$ python -q
>>> import numpy as np
>>> import numpy.linalg as la
>>> np.set_printoptions(precision=1, suppress=True, linewidth=140, legacy="1.25")
>>> def rnd(a):
...     return np.round(a, 1) + 0
... 
>>> data = np.load("x.npy")
>>> data
array([[ 31,  -3,   3,  -3,  -3,   1,  -2,  -3,   3,   2,   0],
       [  2,  -8,   1,   1,  -1,  -1,  -3,   2,  -1,   1,   3],
       [ -3,   3,  27,  -1,  -3,   0,  -3,   0,   3,  -3,  -3],
       [  0,  -2,  -2, -19,  -2,   0,  -1,   3,   0,  -1,  -3],
       [  0,   0,  -2,  -1,   9,  -3,   2,   2,   2,  -1,   2],
       [  0,   0,   2,  -2,  -1,  23,   3,  -2,   2,   2,  -2],
       [  0,  -3,  -2,  -2,   2,  -3, -32,  -2,  -2,   1,   3],
       [ -2,   0,  -3,   0,   0,   0,  -3, -11,   0,   3,   2],
       [  0,   0,   3,   2,  -1,   2,  -3,   2, -30,  -1,   1],
       [ -2,   1,   3,   0,   0,   3,   0,   2,   2,  29,  -3],
       [  1,  -1,  -3,  -3,   2,   3,  -2,   1,   2,  -2,  -1]])
>>> np.allclose(data, data.T)
False
>>> (data - data.T) / 2
array([[ 0. , -2.5,  3. , -1.5, -1.5,  0.5, -1. , -0.5,  1.5,  2. , -0.5],
       [ 2.5,  0. , -1. ,  1.5, -0.5, -0.5,  0. ,  1. , -0.5,  0. ,  2. ],
       [-3. ,  1. ,  0. ,  0.5, -0.5, -1. , -0.5,  1.5,  0. , -3. ,  0. ],
       [ 1.5, -1.5, -0.5,  0. , -0.5,  1. ,  0.5,  1.5, -1. , -0.5,  0. ],
       [ 1.5,  0.5,  0.5,  0.5,  0. , -1. ,  0. ,  1. ,  1.5, -0.5,  0. ],
       [-0.5,  0.5,  1. , -1. ,  1. ,  0. ,  3. , -1. ,  0. , -0.5, -2.5],
       [ 1. ,  0. ,  0.5, -0.5,  0. , -3. ,  0. ,  0.5,  0.5,  0.5,  2.5],
       [ 0.5, -1. , -1.5, -1.5, -1. ,  1. , -0.5,  0. , -1. ,  0.5,  0.5],
       [-1.5,  0.5,  0. ,  1. , -1.5,  0. , -0.5,  1. ,  0. , -1.5, -0.5],
       [-2. ,  0. ,  3. ,  0.5,  0.5,  0.5, -0.5, -0.5,  1.5,  0. , -0.5],
       [ 0.5, -2. ,  0. ,  0. ,  0. ,  2.5, -2.5, -0.5,  0.5,  0.5,  0. ]])
>>> rnd(np.abs(la.eigvals(data)).max())
33.9
>>> np.trace(data)
18
>>> np.allclose(data @ data.T, data.T @ data)
False
>>> (data + data.T) / 2
array([[ 31. ,  -0.5,   0. ,  -1.5,  -1.5,   0.5,  -1. ,  -2.5,   1.5,   0. ,   0.5],
       [ -0.5,  -8. ,   2. ,  -0.5,  -0.5,  -0.5,  -3. ,   1. ,  -0.5,   1. ,   1. ],
       [  0. ,   2. ,  27. ,  -1.5,  -2.5,   1. ,  -2.5,  -1.5,   3. ,   0. ,  -3. ],
       [ -1.5,  -0.5,  -1.5, -19. ,  -1.5,  -1. ,  -1.5,   1.5,   1. ,  -0.5,  -3. ],
       [ -1.5,  -0.5,  -2.5,  -1.5,   9. ,  -2. ,   2. ,   1. ,   0.5,  -0.5,   2. ],
       [  0.5,  -0.5,   1. ,  -1. ,  -2. ,  23. ,   0. ,  -1. ,   2. ,   2.5,   0.5],
       [ -1. ,  -3. ,  -2.5,  -1.5,   2. ,   0. , -32. ,  -2.5,  -2.5,   0.5,   0.5],
       [ -2.5,   1. ,  -1.5,   1.5,   1. ,  -1. ,  -2.5, -11. ,   1. ,   2.5,   1.5],
       [  1.5,  -0.5,   3. ,   1. ,   0.5,   2. ,  -2.5,   1. , -30. ,   0.5,   1.5],
       [  0. ,   1. ,   0. ,  -0.5,  -0.5,   2.5,   0.5,   2.5,   0.5,  29. ,  -2.5],
       [  0.5,   1. ,  -3. ,  -3. ,   2. ,   0.5,   0.5,   1.5,   1.5,  -2.5,  -1. ]])
>>> blk = np.stack([data, 4 * data, data[::-1]])
>>> blk.shape
(3, 11, 11)
>>> la.matrix_rank(blk.reshape(3, -1))
2
>>> la.matrix_rank(blk)
array([11, 11, 11])
>>> A2 = np.array([[1, 2],
...     [0, 2],
...     [-2, -1],
...     [2, -2],
...     [-1, -1],
...     [1, 0],
...     [2, 2],
...     [-2, 0],
...     [1, 2],
...     [2, -2],
...     [2, -1]])
>>> la.matrix_rank(np.vstack([data, A2.T]))
11
>>> np.vstack([data, A2.T]).shape
(13, 11)
>>> np.einsum("ik,kj->ij", data, A2)
array([[ 32,  60],
       [ -1, -27],
       [-71, -13],
       [-48,  41],
       [ -6,   3],
       [ 28,  11],
       [-59, -75],
       [ 30, -15],
       [-39, -71],
       [ 45, -56],
       [ -8,  12]])
>>> arr = np.loadtxt("out12.csv", delimiter=",")
>>> arr
array([[-2.,  0.,  0.,  0.,  0.,  0.,  0.,  0.,  0.],
       [ 0., -3.,  0.,  0.,  0.,  0.,  0.,  0.,  0.],
       [ 0.,  0.,  1.,  0.,  0.,  0.,  0.,  0.,  0.],
       [ 0.,  0.,  0.,  1.,  0.,  0.,  0.,  0.,  0.],
       [ 0.,  0.,  0.,  0.,  2.,  0.,  0.,  0.,  0.],
       [ 0.,  0.,  0.,  0.,  0.,  0.,  0.,  0.,  0.],
       [ 0.,  0.,  0.,  0.,  0.,  0.,  2.,  0.,  0.],
       [ 0.,  0.,  0.,  0.,  0.,  0.,  0., -4.,  0.],
       [ 0.,  0.,  0.,  0.,  0.,  0.,  0.,  0., -1.]])
>>> r0 = np.array([3, -5])
>>> np.cross(arr[6, :3], arr[7, :3])
array([0., 0., 0.])
>>> x0 = np.array([2, 4, -8, -7, -5, -5, -6, -7, 9, 2, 1])
>>> rhs = data @ x0
>>> rhs
array([ 121,  -33, -152,  131,  -15,  -96,  216,  123, -310,   20,   36])
>>> rnd(la.solve(data, rhs + data[:, 0]))
array([ 3.,  4., -8., -7., -5., -5., -6., -7.,  9.,  2.,  1.])
>>> rnd(la.solve(data, 2 * rhs))
array([  4.,   8., -16., -14., -10., -10., -12., -14.,  18.,   4.,   2.])
>>> rnd(la.solve(data.T, data[2]))
array([0., 0., 1., 0., 0., 0., 0., 0., 0., 0., 0.])
>>> rnd(np.sort(np.abs(la.eigvals(arr))))
array([0., 1., 1., 1., 2., 2., 2., 3., 4.])
>>> (arr + arr.T) / 2
array([[-2.,  0.,  0.,  0.,  0.,  0.,  0.,  0.,  0.],
       [ 0., -3.,  0.,  0.,  0.,  0.,  0.,  0.,  0.],
       [ 0.,  0.,  1.,  0.,  0.,  0.,  0.,  0.,  0.],
       [ 0.,  0.,  0.,  1.,  0.,  0.,  0.,  0.,  0.],
       [ 0.,  0.,  0.,  0.,  2.,  0.,  0.,  0.,  0.],
       [ 0.,  0.,  0.,  0.,  0.,  0.,  0.,  0.,  0.],
       [ 0.,  0.,  0.,  0.,  0.,  0.,  2.,  0.,  0.],
       [ 0.,  0.,  0.,  0.,  0.,  0.,  0., -4.,  0.],
       [ 0.,  0.,  0.,  0.,  0.,  0.,  0.,  0., -1.]])
>>> rnd(np.sort(la.eigvals(arr).real))
array([-4., -3., -2., -1.,  0.,  1.,  1.,  2.,  2.])
>>> W0 = np.load("layer1.npy")
>>> W0
array([[3.3, 1. , 2. , 0. ],
       [3. , 3.3, 3. , 1. ],
       [2. , 0. , 3.3, 1. ],
       [3. , 1. , 2. , 0.3]])
>>> q = W0.astype(float).copy()
>>> for j in range(4):
...     q[:, j] -= q[:, :j] @ (q[:, :j].T @ q[:, j])
...     q[:, j] /= la.norm(q[:, j])
... 
>>> rnd(q.T @ q)
array([[1., 0., 0., 0.],
       [0., 1., 0., 0.],
       [0., 0., 1., 0.],
       [0., 0., 0., 1.]])
>>> rnd(q)
array([[ 0.6, -0.3, -0.4, -0.6],
       [ 0.5,  0.8,  0.2,  0. ],
       [ 0.3, -0.4,  0.8,  0. ],
       [ 0.5, -0.2, -0.3,  0.8]])
>>> rnd(la.norm(W0[3] - W0[0]))
0.4
>>> rnd(la.norm(W0, "nuc"))
12.2
>>> rnd(la.norm(W0) ** 2 / la.norm(W0, 2) ** 2)
1.1
>>> rnd(la.norm(W0, 2))
8.3
>>> rnd(la.norm(W0, axis=0))
array([5.7, 3.6, 5.3, 1.4])
>>> K = np.loadtxt("arr.csv", delimiter=",")
>>> K
array([[-3., -3., -3., -2.,  1.],
       [ 1.,  1., -3.,  2., -2.],
       [ 1.,  1., -3.,  2., -2.]])
>>> # columns 0 and 1 are equal
>>> left, s, VT = la.svd(K)
>>> np.argmax(s[:-1] / (s[1:] + 1e-6)) + 1
2
>>> A2 = left[:, :2] @ np.diag(s[:2]) @ VT[:2]
>>> la.matrix_rank(K, rtol=0.05)
2
>>> rnd(la.norm(K - A2, 2)), rnd(s[2])
(0.0, 0.0)
>>> la.matrix_rank(A2)
2
>>> rnd(A2)
array([[-3., -3., -3., -2.,  1.],
       [ 1.,  1., -3.,  2., -2.],
       [ 1.,  1., -3.,  2., -2.]])
>>> left, s, VT = la.svd(K)
>>> vecs = VT[:(s > 1e-8).sum()]
>>> rng = np.random.default_rng(606)
>>> x0 = K[0] + -2 * K[1] + rng.integers(2) * np.eye(5)[1]
>>> x0
array([-5., -4.,  3., -6.,  5.])
>>> rnd(np.diag(vecs.T @ vecs))
array([0.3, 0.3, 0.9, 0.3, 0.2])
>>> rnd(la.norm(x0 - vecs.T @ vecs @ x0))
0.8
>>> blk = np.stack([K, 5 * K, K[::-1]])
>>> rnd(la.norm(blk, axis=(1, 2)))
array([ 8.4, 41.8,  8.4])
>>> np.einsum("bij,cij->bc", blk, blk)
array([[  70.,  350.,   13.],
       [ 350., 1750.,   65.],
       [  13.,   65.,   70.]])
>>> blk.sum(axis=0)
array([[-17., -17., -21., -10.,   4.],
       [  7.,   7., -21.,  14., -14.],
       [  3.,   3., -21.,  10., -11.]])
>>> la.matrix_rank(blk)
array([2, 2, 2])
>>> (blk @ K.T).shape
(3, 3, 3)
>>> np.argsort(-la.norm(K, axis=0).round(6), kind="stable")[:3]
array([2, 3, 0])
>>> la.matrix_rank(K, rtol=0.1)
2
>>> rnd(la.norm(K, 2) / la.norm(K))
0.8
>>> J = np.loadtxt("case8.csv", delimiter=",")
>>> J
array([[-0.4, -4.7, -7. ,  4.3, -3. , -1. ,  3. ],
       [ 2.4, -3.3, -7. ,  5.7, -3. , -1. ,  3. ],
       [-1.4, -5.2, -7. ,  3.8, -3. , -1. ,  3. ],
       [-0.4, -4.7, -7. ,  4.3, -3. , -1. ,  3. ],
       [ 5. , -2. , -7. ,  7. , -3. , -1. ,  3. ],
       [ 0.9, -4.1, -7. ,  4.9, -3. , -1. ,  3. ],
       [-2.9, -6. , -7. ,  3. , -3. , -1. ,  3. ],
       [ 2.7, -3.1, -7. ,  5.9, -3. , -1. ,  3. ],
       [ 0.4, -4.3, -7. ,  4.7, -3. , -1. ,  3. ],
       [ 0.8, -4.1, -7. ,  4.9, -3. , -1. ,  3. ],
       [-2.8, -5.9, -7. ,  3.1, -3. , -1. ,  3. ],
       [-0.2, -4.6, -7. ,  4.4, -3. , -1. ,  3. ],
       [-1.1, -5. , -7. ,  4. , -3. , -1. ,  3. ],
       [ 0.5, -4.3, -7. ,  4.7, -3. , -1. ,  3. ]])
>>> # looks like rank 3
>>> left, s, VT = la.svd(J)
>>> vecs = VT[:(s > 1e-8).sum()]
>>> x0 = J[5] + 5 * J[9] + rng.integers(2) * np.eye(7)[5]
>>> x0
array([  4.9, -24.6, -42. ,  29.4, -18. ,  -5. ,  18. ])
>>> rnd(vecs.T @ vecs)
array([[ 1. ,  0. ,  0. ,  0. ,  0. ,  0. ,  0. ],
       [ 0. ,  0.7,  0.3,  0.3,  0.1,  0. , -0.1],
       [ 0. ,  0.3,  0.5, -0.3,  0.2,  0.1, -0.2],
       [ 0. ,  0.3, -0.3,  0.7, -0.1,  0. ,  0.1],
       [ 0. ,  0.1,  0.2, -0.1,  0.1,  0. , -0.1],
       [ 0. ,  0. ,  0.1,  0. ,  0. ,  0. ,  0. ],
       [ 0. , -0.1, -0.2,  0.1, -0.1,  0. ,  0.1]])
>>> np.allclose(vecs.T @ vecs @ x0, x0)
False
>>> rnd(la.norm(x0 - vecs.T @ vecs @ x0))
1.0
>>> left, s, VT = la.svd(J)
>>> rnd(s)
array([39. ,  9.4,  0.1,  0. ,  0. ,  0. ,  0. ])
>>> A2 = left[:, :3] @ np.diag(s[:3]) @ VT[:3]
>>> rnd(la.norm(J - A2) / la.norm(J))
0.0
>>> blk = np.stack([J, 2 * J, J[::-1]])
>>> la.matrix_rank(blk)
array([3, 3, 3])
>>> rnd(np.einsum("bij,cij->bc", blk, blk))
array([[1608.9, 3217.7, 1503.9],
       [3217.7, 6435.5, 3007.9],
       [1503.9, 3007.9, 1608.9]])
>>> la.cond(J) > 100
True
>>> la.matrix_rank(J, rtol=0.1)
2
